% python3 -q
>>> import numpy as np
>>> np.set_printoptions(precision=1, suppress=True, linewidth=200, legacy="1.25")
>>> rd = lambda a: np.round(a, 1) + 0
>>> E = np.loadtxt("w.csv", delimiter=",")
>>> print(E)
[[ 2.3 -1.1  0.   0.2 -0.6]
 [-1.1  0.5  0.5  0.4 -2. ]
 [ 0.   0.5  2.4 -0.1  0.9]
 [ 0.2  0.4 -0.1  2.9  0.3]
 [-0.6 -2.   0.9  0.3  0.8]]
>>> # symmetric, so the eigenvalues are real
>>> ev, evecs = np.linalg.eig(E)
>>> print(rd(np.sort(np.linalg.eigvals(np.linalg.inv(E)))))
[-0.5  0.3  0.3  0.3  0.5]
>>> print(rd(np.prod(ev)))
-103.8
>>> print(rd(E @ evecs[:, 0] - ev[0] * evecs[:, 0]))
[0. 0. 0. 0. 0.]
>>> print(rd(ev))
[-2.   2.   2.9  3.   3. ]
>>> out = E / np.sqrt((E ** 2).mean(axis=1, keepdims=True))
>>> print(rd(np.linalg.norm(out, axis=1)))
[2.2 2.2 2.2 2.2 2.2]
>>> print(rd(E - E.mean(axis=1, keepdims=True)))
[[ 2.1 -1.3 -0.2  0.  -0.8]
 [-0.8  0.8  0.8  0.7 -1.7]
 [-0.7 -0.2  1.7 -0.8  0.2]
 [-0.5 -0.3 -0.8  2.2 -0.4]
 [-0.5 -1.9  1.   0.4  0.9]]
>>> print(np.linalg.matrix_rank(E - E.mean(axis=1, keepdims=True)))
4
>>> print(rd(np.sort(np.abs(np.linalg.eigvals(E)))))
[2.  2.  2.9 3.  3. ]
>>> print(np.allclose(E, E.T))
True
>>> print(np.trace(E))
8.9
>>> print(rd(np.abs(np.linalg.eigvals(E)).max()))
3.0
>>> print(rd(E @ E))
[[ 6.9 -1.8 -1.1  0.4  0.4]
 [-1.8  5.9 -0.4  0.5 -1.4]
 [-1.1 -0.4  6.8 -0.1  1.8]
 [ 0.4  0.5 -0.1  8.7  0.1]
 [ 0.4 -1.4  1.8  0.1  5.9]]
>>> ev, evecs = np.linalg.eigvalsh(E)
Traceback (most recent call last):
  File "<python-input-20>", line 1, in <module>
    ev, evecs = np.linalg.eigvalsh(E)
    ^^^^^^^^^
ValueError: too many values to unpack (expected 2)
>>> ev, evecs = np.linalg.eigh(E)
>>> print(rd(np.linalg.eigvalsh(E + 5 * np.eye(5))))
[3.  7.  7.9 8.  8. ]
>>> print(np.unique(ev.round(6) + 0, return_counts=True)[1])
[1 1 1 1 1]
>>> print(rd(np.linalg.svd(E, compute_uv=False)))
[3.  3.  2.9 2.  2. ]
>>> print(rd(evecs.T @ evecs))
[[1. 0. 0. 0. 0.]
 [0. 1. 0. 0. 0.]
 [0. 0. 1. 0. 0.]
 [0. 0. 0. 1. 0.]
 [0. 0. 0. 0. 1.]]
>>> print(rd(np.linalg.eigvalsh(E @ E)))
[3.9 4.1 8.4 8.8 8.9]
>>> proj = np.triu(np.array([[-2, -3, -2, 0, 0],
...     [-3, 2, -2, 1, 1],
...     [0, 1, -3, 1, 2],
...     [2, -1, 0, 3, -2],
...     [-2, -1, 2, -3, -3]]), 1) + np.eye(5)
>>> out = proj @ E @ np.linalg.inv(proj)
>>> print(rd(proj @ E - E @ proj))
[[ 3.3  4.4 -3.9  0.1  5.7]
 [-0.4 -5.9 -5.2  2.4 -1.4]
 [-1.  -3.6  2.7  0.6 -3.6]
 [ 1.2  4.6 -0.6 -0.9  4. ]
 [ 0.  -1.8 -5.2  1.1  0.8]]
>>> print(rd(np.trace(out)), np.trace(E))
8.9 8.9
>>> print(np.linalg.matrix_rank(out))
5
>>> feats = np.load("x.npy")
>>> print(feats)
[[ 4. -1.  0.]
 [-1.  2. -1.]
 [ 0. -1.  4.]]
>>> # symmetric
>>> ev, evecs = np.linalg.eigh(feats)
>>> print(rd(evecs.T @ feats @ evecs))
[[1.3 0.  0. ]
 [0.  4.  0. ]
 [0.  0.  4.7]]
>>> print(rd(evecs @ np.diag(ev) @ evecs.T))
[[ 4. -1.  0.]
 [-1.  2. -1.]
 [ 0. -1.  4.]]
>>> print((ev > 1e-8).sum(), (ev < -1e-8).sum())
3 0
>>> print(np.unique(ev.round(6) + 0, return_counts=True)[1])
[1 1 1]
>>> print(rd(np.linalg.svd(feats, compute_uv=False)))
[4.7 4.  1.3]
>>> print(rd(np.abs(evecs[:, -1])))
[0.6 0.5 0.6]
>>> print(rd(np.linalg.eigvalsh(feats + 4 * np.eye(3))))
[5.3 8.  8.7]
>>> X = np.load("a.npy")
>>> print(X)
[[ 2  2  0 -1]
 [ 1  4  3 -4]
 [ 1  2  0 -5]
 [ 2  4 -3 -2]
 [ 1  2 -2 -5]
 [ 1  3 -4 -6]
 [ 3  4 -6 -7]
 [ 3  1 -4 -4]
 [ 3  4 -5 -2]
 [ 0  3 -3 -3]
 [-1  6  0 -1]
 [ 0  4 -1 -4]
 [-1  5  1 -6]
 [-2  3  1 -5]
 [ 1  1 -1 -5]
 [ 0  0  0 -7]
 [ 3 -3  2 -4]
 [ 3 -6  5 -4]
 [ 1 -3  6 -6]]
>>> out = np.c_[X[:, :3] @ np.array([[7, -6, -5], [6, 3, -5], [8, 9, -6]]), np.array([-1, 3, -1, -3, -1, -3, 1, -3, -3, -2, -2, -1, -3, -2, -2, -1, 2, -2, -1])]
>>> print(out)
[[ 26  -6 -20  -1]
 [ 55  33 -43   3]
 [ 19   0 -15  -1]
 [ 14 -27 -12  -3]
 [  3 -18  -3  -1]
 [ -7 -33   4  -3]
 [ -3 -60   1   1]
 [ -5 -51   4  -3]
 [  5 -51  -5  -3]
 [ -6 -18   3  -2]
 [ 29  24 -25  -2]
 [ 16   3 -14  -1]
 [ 31  30 -26  -3]
 [ 12  30 -11  -2]
 [  5 -12  -4  -2]
 [  0   0   0  -1]
 [ 19  -9 -12   2]
 [ 25   9 -15  -2]
 [ 37  39 -26  -1]]
>>> print(np.linalg.matrix_rank(out))
4
>>> print(rd(np.linalg.norm(out - X @ np.linalg.lstsq(X, out)[0], axis=0)))
[0.  0.  0.  7.4]
>>> print(rd(np.linalg.lstsq(X, out[:, 0])[0]))
[7. 6. 8. 0.]
>>> print(np.linalg.matrix_rank(np.c_[X, out]))
5
>>> print(rd(np.linalg.norm(np.linalg.qr(X)[0].T @ out, axis=0) ** 2 / ((out ** 2).sum(axis=0) + 1e-12)))
[1.  1.  1.  0.4]
>>> Xs = out - out.mean(axis=0)
>>> left, sig, Vh = np.linalg.svd(Xs, full_matrices=False)
>>> print(rd(sig ** 2 / (sig ** 2).sum()))
[0.9 0.1 0.  0. ]
>>> print(np.searchsorted(np.cumsum(sig ** 2) / (sig ** 2).sum(), 0.9) + 1)
2
>>> print(np.linalg.matrix_rank(Xs))
4
>>> print(np.abs(Vh[0]).argmax())
1
>>> print((np.sign(left[:, 0]) == np.sign(left[0, 0])).astype(int))
[1 1 1 0 0 0 0 0 0 0 1 1 1 1 0 0 0 1 1]
>>> print(np.abs(left[:, 0]).argmax())
1
>>> print(rd(Xs.mean(axis=0)))
[0. 0. 0. 0.]
>>> print(rd(sig))
[146.3  48.1   6.8   5.4]
>>> r0 = np.array([1, 2])
>>> print(np.cross(X[3, :3], X[17, :3]))
[  2 -19 -24]
>>> print(np.polyval(r0, X[3]))
[ 4  6 -1  0]
>>> print(np.convolve(X[3], r0))
[ 2  8  5 -8 -4]
>>> print(np.correlate(X[3], X[17], "full"))
[ -8  -6  20 -25  20   3  -6]
>>> W0 = np.loadtxt("data.csv", delimiter=",")
>>> print(W0)
[[-2.8  0.9 -0.8]
 [ 0.   0.   1.7]
 [-0.8 -1.3  1.3]
 [-0.8 -0.2 -0.8]
 [-0.5  0.5 -1.2]
 [ 2.3 -0.8  2.3]
 [-1.3  0.  -0.1]
 [ 0.3 -1.   1.4]
 [ 1.   0.  -0.9]
 [ 0.3  1.1  0.6]
 [-0.5  2.4  1.7]
 [-0.3 -0.6  0.2]
 [-1.1 -0.1 -0.9]
 [ 0.3 -0.6 -0.2]
 [-1.2 -0.5  0.6]
 [-0.4 -1.5 -1. ]
 [-0.9 -1.5  0.6]
 [ 1.8 -1.  -0.8]
 [-1.1  1.5  1.3]
 [ 0.3  1.1  0.6]
 [-1.2  1.5 -0.4]
 [-1.4 -0.1 -0.1]
 [-0.4  0.7 -1.3]
 [ 0.   1.1 -0.1]]
>>> # rows 9 and 19 are equal
>>> dist = np.linalg.norm(W0[:, None] - W0[None], axis=-1)
>>> print(rd(np.linalg.norm(W0, axis=1)))
[3.  1.7 2.  1.1 1.4 3.3 1.3 1.7 1.3 1.3 3.  0.7 1.4 0.7 1.4 1.8 1.8 2.2 2.3 1.3 2.  1.4 1.5 1.1]
>>> print(rd(dist[:5, :5]))
[[0.  3.9 3.6 2.3 2.4]
 [3.9 0.  1.6 2.6 3. ]
 [3.6 1.6 0.  2.4 3.1]
 [2.3 2.6 2.4 0.  0.9]
 [2.4 3.  3.1 0.9 0. ]]
>>> print(np.linalg.matrix_rank(dist ** 2))
5
>>> print(np.unravel_index(dist.round(6).argmax(), dist.shape))
(0, 5)
>>> print(dist.mean(axis=1).argmax())
5
>>> print(dist[16].round(6).argsort(kind="stable")[:4])
[16  2 14 11]
>>> print(rd(dist[16]))
[3.4 2.1 0.7 1.9 2.7 3.7 1.7 1.5 2.8 2.9 4.1 1.2 2.1 1.7 1.  1.7 0.  3.1 3.1 2.9 3.2 1.6 2.9 2.8]
>>> print((dist + 1e9 * np.eye(24)).round(6).argmin(axis=1))
[20  7 16 12 22  7 21  1 13 19 18 13  3 11 21  3  2  8 10  9 23  6  4  9]
>>> print(rd(np.linalg.norm(W0 - W0.mean(axis=0), axis=1)))
[2.8 1.6 1.8 1.1 1.4 3.5 1.  1.8 1.7 1.3 2.8 0.7 1.3 1.  1.1 1.9 1.7 2.6 2.  1.3 1.8 1.1 1.6 1.1]
>>> proj = W0 @ np.linalg.solve(W0.T @ W0, W0.T)
>>> print(np.allclose(proj @ proj, proj))
True
>>> print(rd(proj @ W0[:, 2]))
[-0.8  1.7  1.3 -0.8 -1.2  2.3 -0.1  1.4 -0.9  0.6  1.7  0.2 -0.9 -0.2  0.6 -1.   0.6 -0.8  1.3  0.6 -0.4 -0.1 -1.3 -0.1]
>>> print(rd(np.linalg.eigvalsh(proj)))
[0. 0. 0. 0. 0. 0. 0. 0. 0. 0. 0. 0. 0. 0. 0. 0. 0. 0. 0. 0. 0. 1. 1. 1.]
>>> Xs = W0 - W0.mean(axis=0)
>>> left, sig, Vh = np.linalg.svd(Xs, full_matrices=False)
>>> print((np.sign(left[:, 0]) == np.sign(left[0, 0])).astype(int))
[1 0 0 1 1 0 1 0 0 0 1 0 1 0 1 0 0 0 1 0 1 1 1 1]
>>> print(rd(Xs.mean(axis=0)))
[0. 0. 0.]
>>> print(rd((sig ** 2).sum() ** 2 / (sig ** 4).sum()))
2.8
>>> print(rd(sig))
[5.9 5.1 4.1]
>>> print(rd(np.abs(Vh[-1])))
[0.7 0.5 0.5]
>>> print(np.abs(Vh[0]).argmax())
0
>>> print(rd(sig ** 2 / (sig ** 2).sum()))
[0.5 0.3 0.2]
>>> Xs = X - X.mean(axis=0)
>>> evecs = np.linalg.svd(Xs)[2][:3]
>>> out = Xs - Xs @ evecs.T @ evecs
>>> print(rd(out.std(axis=0)))
[0.6 0.3 0.3 0.2]
>>> print(rd(np.cov(Xs @ evecs.T, rowvar=False)))
[[15.7  0.   0. ]
 [ 0.   5.6  0. ]
 [ 0.   0.   3.4]]
>>> mat = np.array([[6, 6, 6], [6, 9, 9], [6, 9, 9]])
>>> # row 2 repeats row 1
>>> G = mat.T @ mat
>>> print(np.linalg.matrix_rank(G))
2
>>> print(np.trace(G), (mat ** 2).sum())
504 504
>>> print(np.allclose(G, G.T))
True
>>> arr = np.array([[0, 0, -5, 0, 0],
...     [0, -4, 0, 0, 0],
...     [0, 0, 0, 0, -3],
...     [0, 0, 0, -9, 0],
...     [-1, 0, 0, 0, 0]])
>>> # 3 blocks once reordered
>>> x = np.array([-3, 0, 0, 3, 2])
>>> target = arr @ x
>>> print(target)
[  0   0  -6 -27   3]
>>> print(rd(np.linalg.solve(arr.T, arr[3])))
[0. 0. 0. 1. 0.]
>>> print(rd(np.linalg.solve(arr, target)))
[-3.  0.  0.  3.  2.]
>>> out = np.array([[2, 0, -3], [0, 1, 2], [3, -3, 1]])
>>> K = np.triu(out, 1)
>>> print(K)
[[ 0  0 -3]
 [ 0  0  2]
 [ 0  0  0]]
>>> np.linalg.determinant(K)
Traceback (most recent call last):
  File "<python-input-114>", line 1, in <module>
    np.linalg.determinant(K)
    ^^^^^^^^^^^^^^^^^^^^^
AttributeError: module 'numpy.linalg' has no attribute 'determinant'
>>> print(rd(np.linalg.det(K)))
0.0
>>> print(rd(np.sort(np.abs(np.linalg.eigvals(K)))))
[0. 0. 0.]
>>> assert K == K.T
Traceback (most recent call last):
  File "<python-input-117>", line 1, in <module>
    assert K == K.T
           ^^^^^^^^
ValueError: The truth value of an array with more than one element is ambiguous. Use a.any() or a.all()
>>> print(K @ K)
[[0 0 0]
 [0 0 0]
 [0 0 0]]
>>> print((K - K.T) / 2)
[[ 0.   0.  -1.5]
 [ 0.   0.   1. ]
 [ 1.5 -1.   0. ]]
